$ python3 -q
>>> import numpy as np
>>> import numpy.linalg as la
>>> np.set_printoptions(precision=2, suppress=True, linewidth=140, legacy="1.25")
>>> rnd = lambda a: np.round(a, 2) + 0
>>> arr = np.load("mat.npy")
>>> print(rnd(arr))
[[ 0.31  1.9  -0.38 -1.38 -1.8 ]
 [ 0.46  0.96 -2.43  0.3   1.37]
 [-0.46  1.52  0.55  2.44 -0.46]
 [ 2.91 -0.03  0.59  0.44  0.  ]
 [ 0.15 -1.47 -1.52  0.92 -1.92]]
>>> r0 = np.array([1, -2, -2, 0, 0])
>>> out = arr + np.outer(r0, np.eye(5)[3])
>>> print(la.matrix_rank(out - arr))
1
>>> print(rnd(la.det(out) / la.det(arr)), rnd(1 + la.solve(arr, r0)[3]))
0.24 0.24
>>> print(rnd(out))
[[ 0.31  1.9  -0.38 -0.38 -1.8 ]
 [ 0.46  0.96 -2.43 -1.7   1.37]
 [-0.46  1.52  0.55  0.44 -0.46]
 [ 2.91 -0.03  0.59  0.44  0.  ]
 [ 0.15 -1.47 -1.52  0.92 -1.92]]
>>> print(rnd(la.norm(out, "nuc")))
13.19
>>> print(rnd(la.norm(out, 1)), rnd(la.norm(out, np.inf)))
5.88 6.92
>>> print(rnd(la.norm(out[2], 1)), rnd(la.norm(out[2], np.inf)))
3.43 1.52
>>> print(rnd(la.norm(out[2] - out[4])))
3.99
>>> print(rnd(out[2] @ out[4]))
-1.85
>>> print(rnd(la.norm(out, 2)))
3.6
>>> print(rnd(la.det(2 * arr)), rnd(la.det(arr)))
-7776.0 -243.0
>>> print(rnd(la.det(arr.T)))
-243.0
>>> print(rnd(la.eigvals(arr).sum().real))
0.33
>>> O, evecs = la.qr(arr[:, :1])[0], la.qr(arr[:, 1:])[0]
>>> sigma = la.svd(O.T @ evecs, compute_uv=False)
>>> print(rnd(la.norm(O @ O.T - evecs @ evecs.T, 2)))
1.0
>>> print((sigma > 0.9).sum())
0
>>> print(rnd(np.degrees(np.arccos(sigma.clip(0, 1)))))
[90.]
>>> print(rnd((arr + arr.T) / 2))
[[ 0.31  1.18 -0.42  0.76 -0.82]
 [ 1.18  0.96 -0.45  0.13 -0.05]
 [-0.42 -0.45  0.55  1.51 -0.99]
 [ 0.76  0.13  1.51  0.44  0.46]
 [-0.82 -0.05 -0.99  0.46 -1.92]]
>>> print(rnd(np.trace(arr)))
0.33
>>> m1 = np.load("run15.npy")
>>> print(m1)
[[ 17 -20 -21   4 -13  25]
 [-20  84  70 -32  42 -40]
 [-21  70  90 -36  84  17]
 [  4 -32 -36  17 -32  -9]
 [-13  42  84 -32  98  65]
 [ 25 -40  17  -9  65 142]]
>>> # symmetric
>>> print(la.cond(m1) > 100)
True
>>> print(rnd(m1 @ la.pinv(m1) @ m1))
[[ 17. -20. -21.   4. -13.  25.]
 [-20.  84.  70. -32.  42. -40.]
 [-21.  70.  90. -36.  84.  17.]
 [  4. -32. -36.  17. -32.  -9.]
 [-13.  42.  84. -32.  98.  65.]
 [ 25. -40.  17.  -9.  65. 142.]]
>>> evals, evecs = la.eigh(m1)
>>> vec = np.array([0, 1, 0, 1, 1, 1])
>>> print(vec @ m1 @ vec / (vec @ vec), rnd(evals[0]), rnd(evals[-1]))
82.25 0.0 251.32
>>> print(np.abs(m1).sum(axis=1).max(), rnd(np.abs(evals).max()))
334 251.32
>>> print(vec @ m1 @ vec)
329
>>> print(rnd(la.eigvalsh(m1[1:, 1:])))
[  0.     0.    10.15 171.23 249.61]
>>> print(rnd(evecs * np.maximum(evals, 0) @ evecs.T))
[[ 17. -20. -21.   4. -13.  25.]
 [-20.  84.  70. -32.  42. -40.]
 [-21.  70.  90. -36.  84.  17.]
 [  4. -32. -36.  17. -32.  -9.]
 [-13.  42.  84. -32.  98.  65.]
 [ 25. -40.  17.  -9.  65. 142.]]
>>> left, sigma, Vt = la.svd(m1, full_matrices=False)
>>> print(left.shape, sigma.shape, Vt.shape)
(6, 6) (6,) (6, 6)
>>> print(np.allclose(left * sigma @ Vt, m1))
True
>>> print(rnd(np.abs(Vt[0])))
[0.09 0.37 0.58 0.24 0.61 0.31]
>>> print(rnd(sigma / sigma[0]))
[1.   0.71 0.07 0.   0.   0.  ]
>>> print(rnd(left.T @ m1 @ Vt.T))
[[251.32   0.     0.     0.     0.     0.  ]
 [  0.   178.4    0.     0.     0.     0.  ]
 [  0.     0.    18.28   0.     0.     0.  ]
 [  0.     0.     0.     0.     0.     0.  ]
 [  0.     0.     0.     0.     0.     0.  ]
 [  0.     0.     0.     0.     0.     0.  ]]
>>> print((sigma > 1e-8).sum())
3
>>> print(np.abs(left[:, 0]).round(6).argmax())
4
>>> print(rnd(np.sqrt((sigma ** 2).sum())), rnd(la.norm(m1)))
308.74 308.74
>>> print(rnd(sigma))
[251.32 178.4   18.28   0.     0.     0.  ]
>>> left, sigma, Vt = la.svd(m1)
>>> evecs = Vt[:(sigma > 1e-8).sum()]
>>> rng = np.random.default_rng(866172)
>>> vec = m1[0] + 2 * m1[2] + rng.integers(2) * np.eye(6)[4]
>>> print(vec)
[-25. 120. 159. -68. 156.  59.]
>>> print(rnd(la.norm(vec - evecs.T @ evecs @ vec)))
0.69
>>> print(rnd(np.diag(evecs.T @ evecs)))
[0.47 0.66 0.38 0.17 0.52 0.8 ]
>>> print(np.allclose(evecs.T @ evecs @ vec, vec))
False
>>> A = np.load("w.npy")
>>> print(rnd(A))
[[-0.98  0.02  0.21]
 [-0.2  -0.29 -0.94]
 [ 0.04 -0.96  0.28]]
>>> # keeps lengths
>>> vec = np.array([3, 1, 3])
>>> print(rnd(la.inv(A)))
[[-0.98 -0.2   0.04]
 [ 0.02 -0.29 -0.96]
 [ 0.21 -0.94  0.28]]
>>> print(rnd(la.det(A)))
1.0
>>> print([p for p in range(1, 25) if np.allclose(la.matrix_power(A, p), np.eye(3))])
[]
>>> print(3 - la.matrix_rank(A - np.eye(3), tol=1e-8))
1
>>> feats = np.load("arr.npy")
>>> print(feats)
[[  4.1    2.64  -2.21   3.44]
 [ -4.27   1.33  -5.78   5.67]
 [ 10.74 -26.76  -4.11 -23.24]
 [ -6.15   6.91  -4.63  16.27]
 [ -6.41   3.21  -6.53  28.87]
 [  1.19   1.83  -4.72   1.64]
 [  5.26   0.82 -14.89  10.62]
 [  4.24  -0.37  -7.58 -10.68]
 [  2.81  -0.7   -0.66 -19.5 ]
 [  0.94  10.3   -3.09   3.39]
 [ -9.16  18.89  -7.15  17.41]
 [ -5.56   2.24 -14.43  28.78]
 [  4.33 -12.66   1.65 -18.55]
 [ -2.94   1.06  -1.27   1.2 ]
 [ -5.88  -3.59   1.49   0.53]
 [ -9.43  13.36   4.99   7.45]
 [ -2.21  23.31  -4.35  16.17]
 [ -1.07  -3.2  -12.21   7.7 ]
 [ -1.93   5.33  -7.71  14.44]
 [-12.11  12.2   -3.93  20.15]]
>>> evals, evecs = la.eigh(m1)
>>> print(np.abs(evecs[:, -1]).round(6).argmax())
4
>>> print(rnd(np.abs(evecs[:, -1])))
[0.09 0.37 0.58 0.24 0.61 0.31]
>>> print((evals > 1e-8).sum(), (evals < -1e-8).sum())
3 0
>>> print(rnd(la.svd(m1, compute_uv=False)))
[251.32 178.4   18.28   0.     0.     0.  ]
>>> print(rnd(evecs.T @ m1 @ evecs))
[[  0.     0.     0.     0.     0.     0.  ]
 [  0.     0.     0.     0.     0.     0.  ]
 [  0.     0.     0.     0.     0.     0.  ]
 [  0.     0.     0.    18.28   0.     0.  ]
 [  0.     0.     0.     0.   178.4    0.  ]
 [  0.     0.     0.     0.     0.   251.32]]
>>> d = la.norm(feats[:, None] - feats[None], axis=-1)
>>> print(np.unravel_index(d.round(6).argmax(), d.shape))
(2, 16)
>>> print(np.flatnonzero(d[16] < d.mean() / 2))
[10 16]
>>> print(d.shape)
(20, 20)
>>> print(d[16].round(6).argsort(kind="stable")[:4])
[16 10 19  3]
>>> Xs = feats - feats.mean(axis=0)
>>> left, sigma, Vt = la.svd(Xs, full_matrices=False)
>>> print(rnd(Vt[0] * np.sign(Vt[0, np.abs(Vt[0]).argmax()])))
[-0.26  0.5  -0.1   0.82]
>>> print(np.abs(Vt[0]).argmax())
3
>>> print(rnd(Xs.mean(axis=0)))
[0. 0. 0. 0.]
>>> print(rnd(np.abs(Vt[-1])))
[0.71 0.04 0.63 0.33]
>>> print(np.searchsorted(np.cumsum(sigma ** 2) / (sigma ** 2).sum(), 0.9) + 1)
2
>>> print(rnd(sigma))
[76.39 33.46 20.44  9.93]
>>> M = np.array([[-3, -3, -5, 1], [0, -4, 4, -1], [-2, 2, 3, 4], [2, 3, 2, -5]])
>>> M[:, 3] = 4 * M[:, 0]
>>> print(M)
[[ -3  -3  -5 -12]
 [  0  -4   4   0]
 [ -2   2   3  -8]
 [  2   3   2   8]]
>>> out = np.array([[1, 1], [-2, -2], [-1, 1], [-1, -1]])
>>> print(la.matrix_rank(np.vstack([M, out.T])))
4
>>> print(la.matrix_rank(M @ out))
2
>>> print(np.einsum("ik,kj->ij", M, out))
[[ 20  10]
 [  4  12]
 [ -1   5]
 [-14 -10]]
>>> print(M @ out)
[[ 20  10]
 [  4  12]
 [ -1   5]
 [-14 -10]]
>>> print(np.vstack([M, out.T]).shape)
(6, 4)
>>> print(rnd(la.norm(M, 1)), rnd(la.norm(M, np.inf)))
28.0 23.0
>>> print(rnd(la.norm(M, "nuc")))
29.55
>>> print(rnd(M @ la.pinv(M) @ M))
[[ -3.  -3.  -5. -12.]
 [  0.  -4.   4.   0.]
 [ -2.   2.   3.  -8.]
 [  2.   3.   2.   8.]]
>>> print(np.allclose(M[:-1].T @ la.lstsq(M[:-1].T, M[-1])[0], M[-1]))
True
>>> print(rnd(np.trace(la.pinv(M) @ M)))
3.0
>>> left, sigma, Vt = la.svd(M, full_matrices=False)
>>> print(rnd(np.cumsum(sigma ** 2) / np.sum(sigma ** 2)))
[0.81 0.92 1.   1.  ]
>>> print(rnd(left.T @ M @ Vt.T))
[[17.57  0.    0.    0.  ]
 [ 0.    6.52  0.    0.  ]
 [ 0.    0.    5.46  0.  ]
 [ 0.    0.    0.    0.  ]]
>>> print(rnd(np.abs(Vt[0])))
[0.23 0.17 0.21 0.93]
>>> print(rnd(Vt @ Vt.T))
[[1. 0. 0. 0.]
 [0. 1. 0. 0.]
 [0. 0. 1. 0.]
 [0. 0. 0. 1.]]
>>> print(rnd(left.T @ left))
[[1. 0. 0. 0.]
 [0. 1. 0. 0.]
 [0. 0. 1. 0.]
 [0. 0. 0. 1.]]
>>> r = la.matrix_rank(M)
>>> print(r)
3
>>> ns = la.svd(M)[2][r:].T
>>> print(np.allclose(M @ ns, 0))
True
>>> print(ns.shape)
(4, 1)
>>> print([int(la.matrix_rank(M[:i])) for i in range(1, len(M) + 1)])
[1, 2, 3, 3]
>>> print(rnd(ns @ ns.T))
[[ 0.94  0.    0.   -0.24]
 [ 0.    0.    0.    0.  ]
 [ 0.    0.    0.    0.  ]
 [-0.24  0.    0.    0.06]]
>>> print([int(la.matrix_rank(M[:, :j + 1])) for j in range(4)])
[1, 2, 3, 3]
>>> print(rnd(ns[:, 0] / ns[np.abs(ns[:, 0]).round(6).argmax(), 0]))
[ 1.    0.    0.   -0.25]
>>> print([int(la.matrix_rank(np.delete(M, i, axis=0))) for i in range(4)])
[3, 3, 3, 3]
>>> J = np.array([[3.0, 1.0, 0.0, 0.0, 0.0],
...     [0.0, 3.0, 1.0, 0.0, 0.0],
...     [0.0, 0.0, 3.0, 1.0, 0.0],
...     [0.0, 0.0, 0.0, 3.0, 1.0],
...     [0.0, 0.0, 0.0, 0.0, 3.0]])
>>> # triangular
>>> O = J.astype(float).copy()
>>> for j in range(5):
...     O[:, j] -= O[:, :j] @ (O[:, :j].T @ O[:, j])
...     O[:, j] /= la.norm(O[:, j])
... 
>>> print(O.T @ J)
[[3. 1. 0. 0. 0.]
 [0. 3. 1. 0. 0.]
 [0. 0. 3. 1. 0.]
 [0. 0. 0. 3. 1.]
 [0. 0. 0. 0. 3.]]
>>> print(O)
[[1. 0. 0. 0. 0.]
 [0. 1. 0. 0. 0.]
 [0. 0. 1. 0. 0.]
 [0. 0. 0. 1. 0.]
 [0. 0. 0. 0. 1.]]
>>> print(la.norm(J, axis=1).argmax())
0
>>> print(rnd(la.norm(J[4], 1)), rnd(la.norm(J[4], np.inf)))
3.0 3.0
>>> print(J[4] @ J[0])
0.0
>>> print(rnd(la.norm(J) ** 2 / la.norm(J, 2) ** 2))
3.24
>>> print(rnd(la.eigvals(J).sum().real))
15.0
>>> print(rnd(la.det(J.T)))
243.0
>>> print(rnd(la.eigvals(J)))
[3. 3. 3. 3. 3.]
>>> print(np.poly(J))
[   1.  -15.   90. -270.  405. -243.]
>>> print(rnd(la.det(2 * J)), rnd(la.det(J)))
7776.0 243.0
>>> print([int(la.matrix_rank(la.matrix_power(J, p))) for p in range(1, 6)])
[5, 5, 5, 5, 5]
>>> print(np.prod(np.diag(J)), rnd(la.det(J)))
243.0 243.0
>>> print(J @ J)
[[9. 6. 1. 0. 0.]
 [0. 9. 6. 1. 0.]
 [0. 0. 9. 6. 1.]
 [0. 0. 0. 9. 6.]
 [0. 0. 0. 0. 9.]]
>>> X = np.loadtxt("m.csv", delimiter=",")
>>> print(X)
[[0. 0. 1. 0. 1. 0.]
 [0. 0. 0. 1. 0. 1.]
 [1. 0. 0. 0. 0. 0.]
 [0. 1. 0. 0. 0. 1.]
 [1. 0. 0. 0. 0. 0.]
 [0. 1. 0. 1. 0. 0.]]
>>> # columns 2 and 4 are equal
>>> left, sigma, Vt = la.svd(X)
>>> print(np.argmax(sigma[:-1] / (sigma[1:] + 1e-6)) + 1)
5
>>> out = left[:, :5] @ np.diag(sigma[:5]) @ Vt[:5]
>>> print(rnd(np.abs(X - out).max()))
0.0
>>> print(la.matrix_rank(out))
5
>>> print(rnd(la.norm(X - out, 2)), rnd(sigma[5]))
0.0 0.0
>>> K = np.load("block0.npy")
>>> print(K)
[[ 5  6  7  8  9 10]
 [11 12 13 14 15 16]
 [17 18 19 20 21 22]]
>>> print(la.norm(K, axis=1).argmax())
2
>>> print(rnd(la.norm(K[2], 1)), rnd(la.norm(K[2], np.inf)))
117.0 22.0
>>> print(rnd(la.norm(K, axis=0)))
[20.86 22.45 24.06 25.69 27.33 28.98]
>>> print(rnd(la.norm(K) ** 2 / la.norm(K, 2) ** 2))
1.0
>>> print(rnd(la.norm(K, 2)))
61.31
>>> print(rnd(la.norm(K, "nuc")))
63.77
>>> print(la.cond(K) > 100)
True
>>> print(la.matrix_rank(K, rtol=0.1))
1
>>> print(rnd(la.norm(K, 2) / la.norm(K)))
1.0
>>> print(np.argsort(-la.norm(K, axis=0).round(6), kind="stable")[:3])
[5 4 3]
